In [1]: import numpy as np

In [2]: np.set_printoptions(suppress=True, linewidth=200)

In [3]: def rnd(a):
   ...:     return np.round(a, 2) + 0
   ...: 

In [4]: E = np.load("block16.npy")

In [5]: E
Out[5]: 
array([[ 1.51,  0.51, -2.59,  1.97, -2.44,  2.16, -0.02, -0.65],
       [-0.08, -0.32,  1.04, -0.92,  2.2 , -0.96,  0.34, -0.78],
       [ 0.01,  0.36,  1.61, -2.14,  0.74, -1.17, -0.35,  2.5 ],
       [ 2.98,  0.86, -4.66,  3.48, -3.78,  3.84,  0.13, -1.69]])

In [6]: left, s, Vh = np.linalg.svd(E)

In [7]: rnd(s)
Out[7]: array([10.66,  2.83,  1.38,  0.  ])

In [8]: np.argmax(s[:-1] / (s[1:] + 1e-6)) + 1
Out[8]: np.int64(3)

In [9]: other = left[:, :3] @ np.diag(s[:3]) @ Vh[:3]

In [10]: np.linalg.matrix_rank(E, rtol=0.05)
Out[10]: np.int64(3)

In [11]: rk = np.linalg.matrix_rank(E)

In [12]: rk
Out[12]: np.int64(3)

In [13]: N = np.linalg.svd(E)[2][rk:].T

In [14]: rnd(E @ N)
Out[14]: 
array([[0., 0., 0., 0., 0.],
       [0., 0., 0., 0., 0.],
       [0., 0., 0., 0., 0.],
       [0., 0., 0., 0., 0.]])

In [15]: np.allclose(E[:-1].T @ np.linalg.lstsq(E[:-1].T, E[-1])[0], E[-1])
Out[15]: True

In [16]: np.unique(E.round(6), axis=0).shape
Out[16]: (4, 8)

In [17]: rnd(E @ np.linalg.pinv(E) @ E)
Out[17]: 
array([[ 1.51,  0.51, -2.59,  1.97, -2.44,  2.16, -0.02, -0.65],
       [-0.08, -0.32,  1.04, -0.92,  2.2 , -0.96,  0.34, -0.78],
       [ 0.01,  0.36,  1.61, -2.14,  0.74, -1.17, -0.35,  2.5 ],
       [ 2.98,  0.86, -4.66,  3.48, -3.78,  3.84,  0.13, -1.69]])

In [18]: np.linalg.lstsq(E[:-1].T, E[-1])[2]
Out[18]: np.int32(3)

In [19]: rnd(np.trace(np.linalg.pinv(E) @ E))
Out[19]: np.float64(3.0)

In [20]: np.linalg.cond(E) > 100
Out[20]: np.True_

In [21]: rnd(np.linalg.svd(E, compute_uv=False))
Out[21]: array([10.66,  2.83,  1.38,  0.  ])

In [22]: E.shape
Out[22]: (4, 8)

In [23]: np.linalg.matrix_rank(E)
Out[23]: np.int64(3)

In [24]: feats = np.loadtxt("m.csv", delimiter=",")

In [25]: feats
Out[25]: 
array([[-2., -3.,  1.,  0.,  0., -3., -2., -3., -1., -2., -2.,  2.],
       [ 2., -2., -3.,  1.,  0.,  0., -3., -2., -3., -1., -2., -2.],
       [-2.,  2., -2., -3.,  1.,  0.,  0., -3., -2., -3., -1., -2.],
       [-2., -2.,  2., -2., -3.,  1.,  0.,  0., -3., -2., -3., -1.],
       [-1., -2., -2.,  2., -2., -3.,  1.,  0.,  0., -3., -2., -3.],
       [-3., -1., -2., -2.,  2., -2., -3.,  1.,  0.,  0., -3., -2.],
       [-2., -3., -1., -2., -2.,  2., -2., -3.,  1.,  0.,  0., -3.],
       [-3., -2., -3., -1., -2., -2.,  2., -2., -3.,  1.,  0.,  0.],
       [ 0., -3., -2., -3., -1., -2., -2.,  2., -2., -3.,  1.,  0.],
       [ 0.,  0., -3., -2., -3., -1., -2., -2.,  2., -2., -3.,  1.],
       [ 1.,  0.,  0., -3., -2., -3., -1., -2., -2.,  2., -2., -3.],
       [-3.,  1.,  0.,  0., -3., -2., -3., -1., -2., -2.,  2., -2.]])

In [26]: rnd(np.linalg.matrix_power(feats, 4))
Out[26]: 
array([[4420., 4168., 3956., 4536., 4500., 4172., 4196., 3872., 4957., 4296., 3324., 4228.],
       [4228., 4420., 4168., 3956., 4536., 4500., 4172., 4196., 3872., 4957., 4296., 3324.],
       [3324., 4228., 4420., 4168., 3956., 4536., 4500., 4172., 4196., 3872., 4957., 4296.],
       [4296., 3324., 4228., 4420., 4168., 3956., 4536., 4500., 4172., 4196., 3872., 4957.],
       [4957., 4296., 3324., 4228., 4420., 4168., 3956., 4536., 4500., 4172., 4196., 3872.],
       [3872., 4957., 4296., 3324., 4228., 4420., 4168., 3956., 4536., 4500., 4172., 4196.],
       [4196., 3872., 4957., 4296., 3324., 4228., 4420., 4168., 3956., 4536., 4500., 4172.],
       [4172., 4196., 3872., 4957., 4296., 3324., 4228., 4420., 4168., 3956., 4536., 4500.],
       [4500., 4172., 4196., 3872., 4957., 4296., 3324., 4228., 4420., 4168., 3956., 4536.],
       [4536., 4500., 4172., 4196., 3872., 4957., 4296., 3324., 4228., 4420., 4168., 3956.],
       [3956., 4536., 4500., 4172., 4196., 3872., 4957., 4296., 3324., 4228., 4420., 4168.],
       [4168., 3956., 4536., 4500., 4172., 4196., 3872., 4957., 4296., 3324., 4228., 4420.]])

In [27]: (feats + feats.T) / 2
Out[27]: 
array([[-2. , -0.5, -0.5, -1. , -0.5, -3. , -2. , -3. , -0.5, -1. , -0.5, -0.5],
       [-0.5, -2. , -0.5, -0.5, -1. , -0.5, -3. , -2. , -3. , -0.5, -1. , -0.5],
       [-0.5, -0.5, -2. , -0.5, -0.5, -1. , -0.5, -3. , -2. , -3. , -0.5, -1. ],
       [-1. , -0.5, -0.5, -2. , -0.5, -0.5, -1. , -0.5, -3. , -2. , -3. , -0.5],
       [-0.5, -1. , -0.5, -0.5, -2. , -0.5, -0.5, -1. , -0.5, -3. , -2. , -3. ],
       [-3. , -0.5, -1. , -0.5, -0.5, -2. , -0.5, -0.5, -1. , -0.5, -3. , -2. ],
       [-2. , -3. , -0.5, -1. , -0.5, -0.5, -2. , -0.5, -0.5, -1. , -0.5, -3. ],
       [-3. , -2. , -3. , -0.5, -1. , -0.5, -0.5, -2. , -0.5, -0.5, -1. , -0.5],
       [-0.5, -3. , -2. , -3. , -0.5, -1. , -0.5, -0.5, -2. , -0.5, -0.5, -1. ],
       [-1. , -0.5, -3. , -2. , -3. , -0.5, -1. , -0.5, -0.5, -2. , -0.5, -0.5],
       [-0.5, -1. , -0.5, -3. , -2. , -3. , -0.5, -1. , -0.5, -0.5, -2. , -0.5],
       [-0.5, -0.5, -1. , -0.5, -3. , -2. , -3. , -0.5, -1. , -0.5, -0.5, -2. ]])

In [28]: rnd(np.abs(np.linalg.eigvals(feats)).max())
Out[28]: np.float64(15.0)

In [29]: rnd(np.sort(np.abs(np.linalg.eigvals(feats))))
Out[29]: array([ 3.  ,  5.2 ,  5.2 ,  5.25,  5.25,  5.87,  5.87,  6.24,  6.24,  7.  ,  7.  , 15.  ])

In [30]: (feats - feats.T) / 2
Out[30]: 
array([[ 0. , -2.5,  1.5,  1. ,  0.5,  0. ,  0. ,  0. , -0.5, -1. , -1.5,  2.5],
       [ 2.5,  0. , -2.5,  1.5,  1. ,  0.5,  0. ,  0. ,  0. , -0.5, -1. , -1.5],
       [-1.5,  2.5,  0. , -2.5,  1.5,  1. ,  0.5,  0. ,  0. ,  0. , -0.5, -1. ],
       [-1. , -1.5,  2.5,  0. , -2.5,  1.5,  1. ,  0.5,  0. ,  0. ,  0. , -0.5],
       [-0.5, -1. , -1.5,  2.5,  0. , -2.5,  1.5,  1. ,  0.5,  0. ,  0. ,  0. ],
       [ 0. , -0.5, -1. , -1.5,  2.5,  0. , -2.5,  1.5,  1. ,  0.5,  0. ,  0. ],
       [ 0. ,  0. , -0.5, -1. , -1.5,  2.5,  0. , -2.5,  1.5,  1. ,  0.5,  0. ],
       [ 0. ,  0. ,  0. , -0.5, -1. , -1.5,  2.5,  0. , -2.5,  1.5,  1. ,  0.5],
       [ 0.5,  0. ,  0. ,  0. , -0.5, -1. , -1.5,  2.5,  0. , -2.5,  1.5,  1. ],
       [ 1. ,  0.5,  0. ,  0. ,  0. , -0.5, -1. , -1.5,  2.5,  0. , -2.5,  1.5],
       [ 1.5,  1. ,  0.5,  0. ,  0. ,  0. , -0.5, -1. , -1.5,  2.5,  0. , -2.5],
       [-2.5,  1.5,  1. ,  0.5,  0. ,  0. ,  0. , -0.5, -1. , -1.5,  2.5,  0. ]])

In [31]: np.allclose(feats, feats.T)
Out[31]: False
